>>> import numpy as np
>>> np.set_printoptions(precision=2, suppress=True, linewidth=140)
>>> mat = np.loadtxt("out8.csv", delimiter=",")
>>> mat
array([[-21.,   2.,   2.],
       [  6., -45.,  -8.],
       [  1.,  -9., -39.]])
>>> O = mat.astype(float).copy()
>>> for j in range(3):
...     O[:, j] -= O[:, :j] @ (O[:, :j].T @ O[:, j])
...     O[:, j] /= np.linalg.norm(O[:, j])
... 
>>> np.round(O.T @ mat, 2) + 0
array([[ 21.86, -14.68,  -5.9 ],
       [  0.  ,  43.53,  14.44],
       [  0.  ,   0.  ,  36.68]])
>>> np.round(O.T @ O, 2) + 0
array([[1., 0., 0.],
       [0., 1., 0.],
       [0., 0., 1.]])
>>> np.linalg.matrix_rank(mat)
np.int64(3)
>>> mat - mat[0]
array([[  0.,   0.,   0.],
       [ 27., -47., -10.],
       [ 22., -11., -41.]])
>>> np.unravel_index(np.abs(mat).argmax(), mat.shape)
(np.int64(1), np.int64(1))
>>> mat[3]
Traceback (most recent call last):
  File "<python-input-11>", line 1, in <module>
    mat[3]
    ~~~^^^
IndexError: index 3 is out of bounds for axis 0 with size 3
>>> X = np.array([[-2.0, -4.0, -3.0, 2.0],
...     [-2.0, 5.0, 6.0, -4.0],
...     [-2.0, -4.0, -3.0, 2.0],
...     [8.0, 4.0, 0.0, 1.0]])
>>> # rank 3
>>> round(float(np.linalg.norm(X, 2) / np.linalg.norm(X)), 2)
0.8
>>> np.argsort(-np.linalg.norm(X, axis=0).round(6), kind="stable")[:3]
array([0, 1, 2])
>>> r0, v = X[1], X[2]
>>> r0 @ r0
np.float64(81.0)
>>> p = (r0 @ v) / (r0 @ r0) * r0
>>> round(np.linalg.norm(r0 + v) ** 2 + np.linalg.norm(r0 - v) ** 2, 2)
np.float64(228.0)
>>> np.linalg.matrix_rank(np.outer(r0, v))
np.int64(1)
>>> round(float((v - p) @ r0), 2)
-0.0
>>> U, sig, Vh = np.linalg.svd(X)
>>> V = Vh[:(sig > 1e-8).sum()]
>>> rng = np.random.default_rng(96)
>>> x = X[0] + 3 * X[1] + rng.integers(2) * np.eye(4)[2]
>>> x
array([ -8.,  11.,  16., -10.])
>>> np.round(V.T @ V, 2) + 0
array([[ 0.89,  0.22, -0.22,  0.  ],
       [ 0.22,  0.56,  0.44,  0.  ],
       [-0.22,  0.44,  0.56,  0.  ],
       [ 0.  ,  0.  ,  0.  ,  1.  ]])
>>> np.allclose(V.T @ V @ x, x)
False
>>> x = np.array([0, 2, 3, 2])
>>> a = np.maximum(X @ x, 0)
>>> a
array([ 0., 20.,  0., 10.])
>>> X.T @ a
array([ 40., 140., 120., -70.])
>>> np.tanh(X @ x)
array([-1.,  1., -1.,  1.])
>>> np.maximum(X @ (3 * x), 0)
array([ 0., 60.,  0., 30.])
>>> U, sig, Vh = np.linalg.svd(X)
>>> np.argmax(sig[:-1] / (sig[1:] + 1e-6)) + 1
np.int64(3)
>>> sig.round(2) + 0
array([12.12,  9.  ,  0.35,  0.  ])
>>> A2 = U[:, :3] @ np.diag(sig[:3]) @ Vh[:3]
>>> round(float(np.abs(X - A2).max()), 2)
0.0
>>> A2.round(2) + 0
array([[-2., -4., -3.,  2.],
       [-2.,  5.,  6., -4.],
       [-2., -4., -3.,  2.],
       [ 8.,  4.,  0.,  1.]])
>>> round(float(np.linalg.norm(X - A2) / np.linalg.norm(X)), 2)
0.0
>>> data = np.loadtxt("sample11.csv", delimiter=",")
>>> data
array([[ 81.95, -32.03, -35.45,   9.45],
       [ 65.6 , -24.23, -25.46,   7.35],
       [ 49.88, -17.  , -16.4 ,   5.5 ],
       [ 13.72,  -2.22,   0.82,   2.23],
       [  6.23,   0.11,   2.92,   1.8 ],
       [  2.98,   0.89,   3.34,   1.63],
       [  0.23,   1.26,   3.08,   1.44],
       [ -0.85,   1.14,   2.38,   1.23],
       [ -1.08,   0.88,   1.71,   1.01],
       [ -0.77,   0.43,   0.78,   0.58],
       [  0.34,  -0.13,  -0.21,  -0.24],
       [  3.35,  -0.54,  -0.59,  -2.75],
       [  6.36,   0.72,   2.11,  -7.01],
       [  7.4 ,   2.23,   4.97,  -9.86],
       [  6.65,  12.93,  23.87, -23.52],
       [  5.27,  16.74,  30.41, -27.57],
       [ -4.14,  34.83,  60.86, -44.83],
       [ -4.32,  35.12,  61.35, -45.09]])
>>> # null space of dimension 1
>>> U, sig, Vh = np.linalg.svd(data)
>>> np.argmax(sig[:-1] / (sig[1:] + 1e-6)) + 1
np.int64(3)
>>> sig.round(2) + 0
array([159.75, 100.16,  10.98,   0.  ])
>>> A2 = U[:, :3] @ np.diag(sig[:3]) @ Vh[:3]
>>> np.linalg.matrix_rank(data, rtol=0.05)
np.int64(3)
>>> round(np.linalg.norm(data - A2, 2), 2), np.round(sig[3], 2)
(np.float64(0.0), np.float64(0.0))
>>> round(np.linalg.norm(data - A2) / np.linalg.norm(data), 2)
np.float64(0.0)
